$ python3 -q
>>> import numpy as np
>>> np.set_printoptions(precision=2, suppress=True, linewidth=120, floatmode="fixed")
>>> rd = lambda a: np.round(a, 2) + 0
>>> F = np.load("run10.npy")
>>> F
array([[ 1, -1,  1],
       [ 1,  0,  0],
       [ 1,  1,  1]])
>>> x = np.array([-5, 4, 0])
>>> y = F @ x
>>> c, lr = np.zeros(3), 1 / np.linalg.norm(F, 2) ** 2
>>> for i in range(20):
...     c -= lr * F.T @ (F @ c - y)
...     if i % 5 == 0: print(i, round(np.linalg.norm(F @ c - y), 2))
... 
0 3.67
5 1.13
10 0.67
15 0.4
>>> rd(np.linalg.cond(F))
np.float64(3.23)
>>> rd(c)
array([-4.75,  4.00, -0.32])
>>> T = np.stack([F, 3 * F, F[::-1]])
>>> T.sum(axis=0)
array([[ 5, -3,  5],
       [ 5,  0,  0],
       [ 5,  3,  5]])
>>> np.einsum("bij,cij->bc", T, T)
array([[ 7, 21,  3],
       [21, 63,  9],
       [ 3,  9,  7]])
>>> np.linalg.matrix_rank(T.reshape(3, -1))
np.int64(2)
>>> rd(np.linalg.norm(T, axis=(1, 2)))
array([2.65, 7.94, 2.65])
>>> T.shape
(3, 3, 3)
>>> rd(np.sort(np.abs(np.linalg.eigvals(F))))
array([1.00, 1.00, 2.00])
>>> np.allclose(F, F.T)
False
>>> np.allclose(F @ F.T, F.T @ F)
False
>>> F @ F
array([[ 1,  0,  2],
       [ 1, -1,  1],
       [ 3,  0,  2]])
>>> rd(np.linalg.det(F))
np.float64(2.0)
>>> rd(np.abs(np.linalg.eigvals(F)).max())
np.float64(2.0)
>>> q, V = np.linalg.qr(F[:, :1])[0], np.linalg.qr(F[:, 1:])[0]
>>> s = np.linalg.svd(q.T @ V, compute_uv=False)
>>> rd(np.degrees(np.arccos(s.clip(0, 1))))
array([35.26])
>>> rd(np.linalg.norm(q @ q.T - V @ V.T, 2))
np.float64(1.0)
>>> other = F / np.linalg.norm(F, axis=1, keepdims=True)
>>> cov = other @ other.T
>>> rd(cov[1])
array([0.58, 1.00, 0.58])
>>> np.argwhere(np.triu(np.abs(cov) > 0.95, 1))
array([], shape=(0, 2), dtype=int64)
>>> W0 = np.load("data.npy")
>>> W0
array([[2, 2, 2, 2],
       [2, 4, 4, 4],
       [2, 4, 6, 6],
       [2, 4, 6, 8]])
>>> evals, V = np.linalg.eigh(W0)
>>> x = np.array([4, 4, -5, -9])
>>> x @ W0 @ x
np.int64(826)
>>> rd(V * np.sqrt(evals) @ V.T)
array([[1.22, 0.52, 0.37, 0.32],
       [0.52, 1.59, 0.84, 0.70],
       [0.37, 0.84, 1.92, 1.22],
       [0.32, 0.70, 1.22, 2.44]])
>>> rd(x @ W0 @ x / (x @ x)), rd(evals[0]), rd(evals[-1])
(np.float64(5.99), np.float64(0.57), np.float64(16.58))
